% python3 -q
>>> import numpy as np
>>> np.set_printoptions(precision=3, suppress=True, linewidth=160)
>>> E = np.load("m.npy")
>>> print(E)
[[-17.548  -0.344   2.972  -9.118]
 [-15.525   7.534  10.108  -0.229]
 [-11.477  10.256  11.944   4.518]
 [  9.263   9.009   6.854  13.64 ]
 [  3.981  10.991   9.738  12.981]
 [-16.616   6.172   9.014  -2.135]
 [-11.646  -7.616  -5.076 -13.439]
 [  0.178  11.703  11.133  11.792]
 [ 17.305   1.062  -2.241   9.715]
 [ -1.128 -11.576 -10.833 -12.14 ]
 [ 17.838  -2.841  -6.065   6.078]
 [-17.121  -1.511   1.778 -10.071]
 [ 14.66   -8.333 -10.708  -1.003]
 [  1.959 -11.869 -11.693 -10.889]
 [ 17.448  -4.505  -7.58    4.219]
 [-15.338  -4.344  -1.26  -12.013]
 [ 14.168  -8.717 -10.982  -1.633]
 [ -4.652 -10.808  -9.437 -13.134]
 [ -7.844  11.4    12.352   7.478]
 [-15.527  -4.111  -1.003 -11.875]
 [ 16.562   2.606  -0.629  10.887]
 [-15.486  -4.163  -1.059 -11.906]
 [ 10.702   8.215   5.826  13.566]
 [  3.535  11.103   9.929  12.871]
 [-14.585   8.394  10.752   1.102]
 [ -2.463  11.883  11.801  10.652]
 [  0.839 -11.803 -11.419 -11.384]
 [  6.443 -11.646 -12.324  -8.425]
 [-17.407  -0.783   2.527  -9.486]
 [  7.204   9.937   8.126  13.539]
 [ 17.793  -0.75   -4.062   8.146]
 [ -9.2    11.067  12.29    6.467]]
>>> # null space of dimension 2
>>> left, sig, Vh = np.linalg.svd(E)
>>> print(np.argmax(sig[:-1] / (sig[1:] + 1e-6)) + 1)
2
>>> other = left[:, :2] @ np.diag(sig[:2]) @ Vh[:2]
>>> print(np.linalg.matrix_rank(other))
2
>>> print(other)
[[-17.548  -0.344   2.972  -9.118]
 [-15.525   7.534  10.108  -0.229]
 [-11.477  10.256  11.944   4.518]
 [  9.263   9.009   6.854  13.64 ]
 [  3.981  10.991   9.738  12.981]
 [-16.616   6.172   9.014  -2.135]
 [-11.646  -7.616  -5.076 -13.439]
 [  0.178  11.703  11.133  11.792]
 [ 17.305   1.062  -2.241   9.715]
 [ -1.128 -11.576 -10.833 -12.14 ]
 [ 17.838  -2.841  -6.065   6.078]
 [-17.121  -1.511   1.778 -10.071]
 [ 14.66   -8.333 -10.708  -1.003]
 [  1.959 -11.869 -11.693 -10.889]
 [ 17.448  -4.505  -7.58    4.219]
 [-15.338  -4.344  -1.26  -12.013]
 [ 14.168  -8.717 -10.982  -1.633]
 [ -4.652 -10.808  -9.437 -13.134]
 [ -7.844  11.4    12.352   7.478]
 [-15.527  -4.111  -1.003 -11.875]
 [ 16.562   2.606  -0.629  10.887]
 [-15.486  -4.163  -1.059 -11.906]
 [ 10.702   8.215   5.826  13.566]
 [  3.535  11.103   9.929  12.871]
 [-14.585   8.394  10.752   1.102]
 [ -2.463  11.883  11.801  10.652]
 [  0.839 -11.803 -11.419 -11.384]
 [  6.443 -11.646 -12.324  -8.425]
 [-17.407  -0.783   2.527  -9.486]
 [  7.204   9.937   8.126  13.539]
 [ 17.793  -0.75   -4.062   8.146]
 [ -9.2    11.067  12.29    6.467]]
>>> feats = np.load("out19.npy")
>>> print(feats)
[[1 0 3 0]
 [0 0 2 1]
 [3 0 0 3]
 [0 2 2 0]
 [3 3 0 2]
 [3 3 2 1]
 [3 3 3 2]]
>>> print(np.round(np.linalg.norm(feats, "nuc"), 3))
17.88
>>> print(feats[6] @ feats[4])
22
>>> print(np.linalg.norm(feats, axis=0))
[6.083 5.568 5.477 4.359]
>>> print(round(float(np.linalg.norm(feats) ** 2 / np.linalg.norm(feats, 2) ** 2), 3))
1.325
>>> vec = np.array([1, 2, 2, 0])
>>> h1 = np.maximum(feats @ vec, 0)
>>> print(np.maximum(feats @ (3 * vec), 0))
[21 12  9 24 27 39 45]
>>> print(np.tanh(feats @ vec))
[1.    0.999 0.995 1.    1.    1.    1.   ]
>>> print(h1)
[ 7  4  3  8  9 13 15]
>>> print(feats.T @ h1)
[127 127 116  74]
>>> print(np.maximum(feats @ vec, 0) - np.maximum(-feats @ vec, 0))
[ 7  4  3  8  9 13 15]
>>> print(feats.shape)
(7, 4)
>>> print(np.count_nonzero(feats))
19
>>> feats[:, 4]
Traceback (most recent call last):
  File "<python-input-25>", line 1, in <module>
    feats[:, 4]
    ~~~~~^^^^^^
IndexError: index 4 is out of bounds for axis 1 with size 4
>>> print(np.linalg.matrix_rank(feats))
4
>>> print(round(float(np.linalg.norm(feats)), 3))
10.817
>>> print(feats.sum(axis=1))
[ 4  3  6  4  8  9 11]
>>> print(feats - feats[0])
[[ 0  0  0  0]
 [-1  0 -1  1]
 [ 2  0 -3  3]
 [-1  2 -1  0]
 [ 2  3 -3  2]
 [ 2  3 -1  1]
 [ 2  3  0  2]]
>>> print(feats.mean(axis=0))
[1.857 1.571 1.714 1.286]
